% ipython --no-banner

In [1]: import numpy as np

In [2]: from numpy import linalg as LA

In [3]: np.set_printoptions(precision=3, suppress=True, linewidth=100)

In [4]: arr = np.array([[1.18, -0.56, -0.66, 0.25],
   ...:     [0.98, -0.85, -1.49, 0.44],
   ...:     [-2.68, 0.98, 1.3, -0.52],
   ...:     [-3.44, 0.88, 1.83, -0.71],
   ...:     [-0.4, 0.71, 1.02, -0.28],
   ...:     [-2.14, 1.2, 1.87, -0.62],
   ...:     [-5.58, 1.8, 2.69, -1.08],
   ...:     [-0.52, -0.11, -0.16, 0.0]])

In [5]: arr
Out[5]: 
array([[ 1.18, -0.56, -0.66,  0.25],
       [ 0.98, -0.85, -1.49,  0.44],
       [-2.68,  0.98,  1.3 , -0.52],
       [-3.44,  0.88,  1.83, -0.71],
       [-0.4 ,  0.71,  1.02, -0.28],
       [-2.14,  1.2 ,  1.87, -0.62],
       [-5.58,  1.8 ,  2.69, -1.08],
       [-0.52, -0.11, -0.16,  0.  ]])

In [6]: # looks like rank 3

In [7]: out = arr / np.sqrt((arr ** 2).mean(axis=1, keepdims=True))

In [8]: LA.matrix_rank(out) == LA.matrix_rank(arr)
Out[8]: np.True_

In [9]: out[5]
Out[9]: array([-1.36 ,  0.763,  1.189, -0.394])

In [10]: u = np.array([1, 1, 0])

In [11]: np.correlate(arr[2], arr[7], "full")
Out[11]: array([ 0.   ,  0.429,  0.138,  1.078, -0.569, -0.619,  0.27 ])

In [12]: np.polyval(u, arr[2])
Out[12]: array([ 4.502,  1.94 ,  2.99 , -0.25 ])

In [13]: np.cross(arr[2, :3], arr[7, :3])
Out[13]: array([-0.014, -1.105,  0.804])

In [14]: np.convolve(arr[2], u)
Out[14]: array([-2.68, -1.7 ,  2.28,  0.78, -0.52,  0.  ])

In [15]: W0 = np.load("layer5.npy")

In [16]: W0
Out[16]: 
array([[6., 1., 1., 1., 1., 1., 1.],
       [1., 6., 1., 1., 1., 1., 1.],
       [1., 1., 6., 1., 1., 1., 1.],
       [1., 1., 1., 6., 1., 1., 1.],
       [1., 1., 1., 1., 6., 1., 1.],
       [1., 1., 1., 1., 1., 6., 1.],
       [1., 1., 1., 1., 1., 1., 6.]])

In [17]: # symmetric

In [18]: q, V = LA.qr(W0[:, :6])[0], LA.qr(W0[:, 6:])[0]

In [19]: sig = LA.svd(q.T @ V, compute_uv=False)

In [20]: sig
Out[20]: array([0.57])

In [21]: (sig > 0.9).sum()
Out[21]: np.int64(0)

In [22]: LA.matrix_power(W0, 2)
Out[22]: 
array([[42., 17., 17., 17., 17., 17., 17.],
       [17., 42., 17., 17., 17., 17., 17.],
       [17., 17., 42., 17., 17., 17., 17.],
       [17., 17., 17., 42., 17., 17., 17.],
       [17., 17., 17., 17., 42., 17., 17.],
       [17., 17., 17., 17., 17., 42., 17.],
       [17., 17., 17., 17., 17., 17., 42.]])

In [23]: round(float(np.abs(LA.eigvals(W0)).max()), 3)
Out[23]: 12.0

In [24]: W0.shape
Out[24]: (7, 7)

In [25]: np.diff(W0, axis=0)
Out[25]: 
array([[-5.,  5.,  0.,  0.,  0.,  0.,  0.],
       [ 0., -5.,  5.,  0.,  0.,  0.,  0.],
       [ 0.,  0., -5.,  5.,  0.,  0.,  0.],
       [ 0.,  0.,  0., -5.,  5.,  0.,  0.],
       [ 0.,  0.,  0.,  0., -5.,  5.,  0.],
       [ 0.,  0.,  0.,  0.,  0., -5.,  5.]])

In [26]: np.unravel_index(np.abs(W0).argmax(), W0.shape)
Out[26]: (np.int64(0), np.int64(0))

In [27]: LA.matrix_rank(W0)
Out[27]: np.int64(7)

In [28]: W0.sum(axis=0)
Out[28]: array([12., 12., 12., 12., 12., 12., 12.])

In [29]: LA.svd(W0, compute_uv=False)
Out[29]: array([12.,  5.,  5.,  5.,  5.,  5.,  5.])

In [30]: W0.sum(axis=1)
Out[30]: array([12., 12., 12., 12., 12., 12., 12.])

In [31]: J = np.load("dump.npy")

In [32]: J
Out[32]: 
array([[ 1.   ,  0.2  ,  0.8  ,  1.1  ,  0.7  , -0.7  ,  0.   , -0.5  ],
       [ 0.3  , -0.1  ,  0.9  , -0.1  ,  0.2  , -0.8  ,  1.9  , -0.2  ],
       [ 0.6  ,  0.   , -0.3  ,  0.9  , -0.9  , -0.2  ,  0.4  , -0.4  ],
       [ 0.7  ,  0.   ,  0.5  ,  0.6  , -0.1  , -2.7  , -0.4  , -1.   ],
       [-1.9  ,  0.2  , -0.9  , -1.8  , -0.1  ,  1.1  ,  1.   ,  0.   ],
       [ 1.6  , -0.9  ,  2.2  ,  1.3  , -1.2  , -0.2  ,  1.3  ,  0.6  ],
       [-1.9  ,  0.1  ,  1.1  ,  0.   ,  0.7  ,  1.3  , -1.   ,  0.1  ],
       [ 0.285, -0.098,  0.89 , -0.09 ,  0.204, -0.835,  1.913, -0.21 ],
       [-1.1  ,  0.5  , -0.2  ,  1.3  ,  0.8  ,  0.   , -0.8  , -1.   ]])

In [33]: J - J[0]
Out[33]: 
array([[ 0.   ,  0.   ,  0.   ,  0.   ,  0.   ,  0.   ,  0.   ,  0.   ],
       [-0.7  , -0.3  ,  0.1  , -1.2  , -0.5  , -0.1  ,  1.9  ,  0.3  ],
       [-0.4  , -0.2  , -1.1  , -0.2  , -1.6  ,  0.5  ,  0.4  ,  0.1  ],
       [-0.3  , -0.2  , -0.3  , -0.5  , -0.8  , -2.   , -0.4  , -0.5  ],
       [-2.9  ,  0.   , -1.7  , -2.9  , -0.8  ,  1.8  ,  1.   ,  0.5  ],
       [ 0.6  , -1.1  ,  1.4  ,  0.2  , -1.9  ,  0.5  ,  1.3  ,  1.1  ],
       [-2.9  , -0.1  ,  0.3  , -1.1  ,  0.   ,  2.   , -1.   ,  0.6  ],
       [-0.715, -0.298,  0.09 , -1.19 , -0.496, -0.135,  1.913,  0.29 ],
       [-2.1  ,  0.3  , -1.   ,  0.2  ,  0.1  ,  0.7  , -0.8  , -0.5  ]])

In [34]: np.count_nonzero(J)
Out[34]: np.int64(66)

In [35]: J.sum(axis=1)
Out[35]: array([ 2.6  ,  2.1  ,  0.1  , -2.4  , -2.4  ,  4.7  ,  0.4  ,  2.059, -0.5  ])

In [36]: J.shape
Out[36]: (9, 8)

In [37]: LA.svd(J, compute_uv=False)
Out[37]: array([5.479, 3.727, 2.917, 2.621, 1.582, 1.29 , 0.281, 0.056])

In [38]: np.unravel_index(np.abs(J).argmax(), J.shape)
Out[38]: (np.int64(3), np.int64(5))

In [39]: J.sum(axis=0)
Out[39]: array([-0.415, -0.098,  4.99 ,  3.21 ,  0.304, -3.035,  4.313, -2.61 ])

In [40]: np.abs(J).max()
Out[40]: np.float64(2.7)

In [41]: q, r_ = LA.qr(J)

In [42]: round(float(np.trace(q @ q.T)), 3)
Out[42]: 8.0

In [43]: np.round(q @ r_, 3) + 0
Out[43]: 
array([[ 1.   ,  0.2  ,  0.8  ,  1.1  ,  0.7  , -0.7  ,  0.   , -0.5  ],
       [ 0.3  , -0.1  ,  0.9  , -0.1  ,  0.2  , -0.8  ,  1.9  , -0.2  ],
       [ 0.6  ,  0.   , -0.3  ,  0.9  , -0.9  , -0.2  ,  0.4  , -0.4  ],
       [ 0.7  ,  0.   ,  0.5  ,  0.6  , -0.1  , -2.7  , -0.4  , -1.   ],
       [-1.9  ,  0.2  , -0.9  , -1.8  , -0.1  ,  1.1  ,  1.   ,  0.   ],
       [ 1.6  , -0.9  ,  2.2  ,  1.3  , -1.2  , -0.2  ,  1.3  ,  0.6  ],
       [-1.9  ,  0.1  ,  1.1  ,  0.   ,  0.7  ,  1.3  , -1.   ,  0.1  ],
       [ 0.285, -0.098,  0.89 , -0.09 ,  0.204, -0.835,  1.913, -0.21 ],
       [-1.1  ,  0.5  , -0.2  ,  1.3  ,  0.8  ,  0.   , -0.8  , -1.   ]])

In [44]: q, V = LA.qr(J[:, :4])[0], LA.qr(J[:, 4:])[0]

In [45]: sig = LA.svd(q.T @ V, compute_uv=False)

In [46]: sig
Out[46]: array([0.998, 0.916, 0.699, 0.066])

In [47]: np.round(LA.norm(q @ q.T - V @ V.T, 2), 3)
Out[47]: np.float64(0.998)

In [48]: np.degrees(np.arccos(sig.clip(0, 1)))
Out[48]: array([ 3.218, 23.624, 45.618, 86.228])

In [49]: (sig > 0.9).sum()
Out[49]: np.int64(2)

In [50]: out = np.array([[-6, 0],
    ...:     [8, -3],
    ...:     [-1, 8],
    ...:     [2, -7],
    ...:     [-8, -3],
    ...:     [-3, -3],
    ...:     [7, 6],
    ...:     [5, -9]])

In [51]: np.einsum("ij,ij->i", J, J)
Out[51]: array([ 4.12 ,  5.25 ,  2.43 ,  9.56 ,  9.92 , 13.43 ,  8.02 ,  5.334,  5.47 ])

In [52]: data = np.loadtxt("out8.csv", delimiter=",")

In [53]: data
Out[53]: 
array([[ -7.922,   3.988,   5.676,   0.044,  -5.383,  -4.312,  -7.232],
       [ -2.884,   3.364,   2.482,  -0.34 ,  -1.624,  -0.86 ,  -2.711],
       [  7.529,   3.877,   0.431,  -3.052,   3.63 ,   6.878,   7.389],
       [ -7.553,   2.884,   1.881,   1.298,  -1.792,  -2.311,  -5.031],
       [-13.155,   3.131,   5.559,   1.979,  -7.933,  -9.253, -13.494],
       [-11.353,   4.036,   8.23 ,   0.472, -10.16 ,  -9.925, -13.919],
       [ -1.953,   5.01 ,   3.432,  -1.771,   2.584,   7.189,   6.365],
       [  4.101,   1.522,  -0.675,  -0.494,  -2.73 ,  -5.178,  -6.505],
       [  6.629,   3.496,   0.876,  -2.657,   1.346,   3.467,   3.483],
       [  5.106,   2.675,  -2.189,  -1.206,   4.675,   5.58 ,   5.538],
       [  4.584,   0.569,  -8.478,   1.343,   9.68 ,   7.202,   7.139],
       [  8.946,   2.889,  -1.822,  -2.419,   4.395,   5.948,   6.53 ],
       [ -9.623,   0.231,  -5.83 ,   4.845,   4.2  ,  -0.728,  -3.733],
       [  8.679,   4.764,   0.069,  -3.841,   7.638,  13.252,  14.617],
       [  5.782,  -4.836, -17.495,   5.955,   7.633,  -5.476,  -6.898],
       [ -3.248,   0.653,  -1.295,   2.097,  -4.098,  -8.942, -11.79 ],
       [ -1.112,   7.622,  11.129,  -4.966,  -3.426,   5.418,   4.674],
       [  2.453,   2.814,   2.032,  -1.334,  -3.254,  -3.403,  -4.735],
       [  3.782,   3.006,  -4.066,  -0.729,   9.914,  12.113,  12.542],
       [  5.493,  -0.068,  -5.715,   1.008,   1.494,  -3.317,  -4.328],
       [-15.805,   2.268,   0.262,   4.149,  -0.071,  -2.122,  -6.092],
       [ 12.125,   4.619,   1.835,  -4.974,   3.146,   8.083,   9.441],
       [  5.872,   1.675,  -2.326,  -0.767,   1.096,  -0.384,  -0.957],
       [ 14.487,   1.907,  -2.403,  -3.177,   1.375,   0.999,   1.867],
       [  5.053,   3.145,   0.507,  -1.958,   0.914,   2.186,   1.82 ],
       [  4.16 ,   3.399,  -0.456,  -1.709,   3.939,   6.069,   5.97 ],
       [  6.633,   0.225,  -6.812,   0.719,   4.765,   1.068,   0.681],
       [ -3.381,   2.404,   1.591,   0.542,  -3.386,  -4.762,  -7.125],
       [ 10.372,   0.525,  -6.616,  -0.49 ,   5.168,   2.373,   2.692],
       [  2.683,   6.383,   9.157,  -4.857,  -4.401,   2.186,   1.627],
       [  9.626,   3.988,   4.007,  -4.307,  -3.497,  -0.904,  -0.851],
       [ -1.247,   0.401,  -5.287,   2.427,   2.988,  -1.186,  -2.971],
       [  7.541,   5.51 ,   4.835,  -4.841,   0.758,   6.747,   7.328],
       [ 11.415,   2.939,  -0.517,  -3.334,   1.677,   3.113,   3.784],
       [  4.918,  -0.428,  -6.276,   1.482,   1.336,  -4.232,  -5.439]])

In [54]: C2 = data.T @ data

In [55]: np.allclose(C2, C2.T)
Out[55]: True

In [56]: np.diag(C2)
Out[56]: array([2101.879,  410.192, 1051.359,  286.084,  774.794, 1171.919, 1706.974])

In [57]: (data @ data.T).shape
Out[57]: (35, 35)

In [58]: round(np.trace(C2), 3), round(float((data ** 2).sum()), 3)
Out[58]: (np.float64(7503.201), 7503.201)

In [59]: left, sig, Vh = LA.svd(data)

In [60]: sig.round(3) + 0
Out[60]: array([67.78 , 41.135, 31.109, 15.787,  0.   ,  0.   ,  0.   ])

In [61]: np.argmax(sig[:-1] / (sig[1:] + 1e-6)) + 1
Out[61]: np.int64(4)

In [62]: out = left[:, :4] @ np.diag(sig[:4]) @ Vh[:4]

In [63]: round(LA.norm(data - out, 2), 3), round(sig[4], 3)
Out[63]: (np.float64(0.0), np.float64(0.0))

In [64]: np.round(LA.norm(data - out) / LA.norm(data), 3)
Out[64]: np.float64(0.0)

In [65]: LA.matrix_rank(data, rtol=0.05)
Out[65]: np.int64(4)

In [66]: mat = np.load("data.npy")

In [67]: mat
Out[67]: 
array([[-0.334, -0.013, -0.191, -0.578, -0.093,  0.714],
       [ 0.477, -0.106,  0.245, -0.328,  0.761,  0.121],
       [-0.715, -0.058, -0.168, -0.143,  0.501, -0.431],
       [-0.191, -0.023,  0.835, -0.378, -0.282, -0.21 ],
       [ 0.238, -0.701, -0.322, -0.402, -0.261, -0.346],
       [ 0.238,  0.703, -0.274, -0.484, -0.115, -0.356]])

In [68]: # orthonormal columns

In [69]: q, r_ = LA.qr(mat)

In [70]: np.abs(np.diag(r_))
Out[70]: array([1., 1., 1., 1., 1., 1.])

In [71]: q.shape, r_.shape
Out[71]: ((6, 6), (6, 6))

In [72]: q
Out[72]: 
array([[-0.334, -0.013, -0.191, -0.578, -0.093,  0.714],
       [ 0.477, -0.106,  0.245, -0.328,  0.761,  0.121],
       [-0.715, -0.058, -0.168, -0.143,  0.501, -0.431],
       [-0.191, -0.023,  0.835, -0.378, -0.282, -0.21 ],
       [ 0.238, -0.701, -0.322, -0.402, -0.261, -0.346],
       [ 0.238,  0.703, -0.274, -0.484, -0.115, -0.356]])

In [73]: r_.round(3) + 0
Out[73]: 
array([[1., 0., 0., 0., 0., 0.],
       [0., 1., 0., 0., 0., 0.],
       [0., 0., 1., 0., 0., 0.],
       [0., 0., 0., 1., 0., 0.],
       [0., 0., 0., 0., 1., 0.],
       [0., 0., 0., 0., 0., 1.]])

In [74]: q @ r_
Out[74]: 
array([[-0.334, -0.013, -0.191, -0.578, -0.093,  0.714],
       [ 0.477, -0.106,  0.245, -0.328,  0.761,  0.121],
       [-0.715, -0.058, -0.168, -0.143,  0.501, -0.431],
       [-0.191, -0.023,  0.835, -0.378, -0.282, -0.21 ],
       [ 0.238, -0.701, -0.322, -0.402, -0.261, -0.346],
       [ 0.238,  0.703, -0.274, -0.484, -0.115, -0.356]])
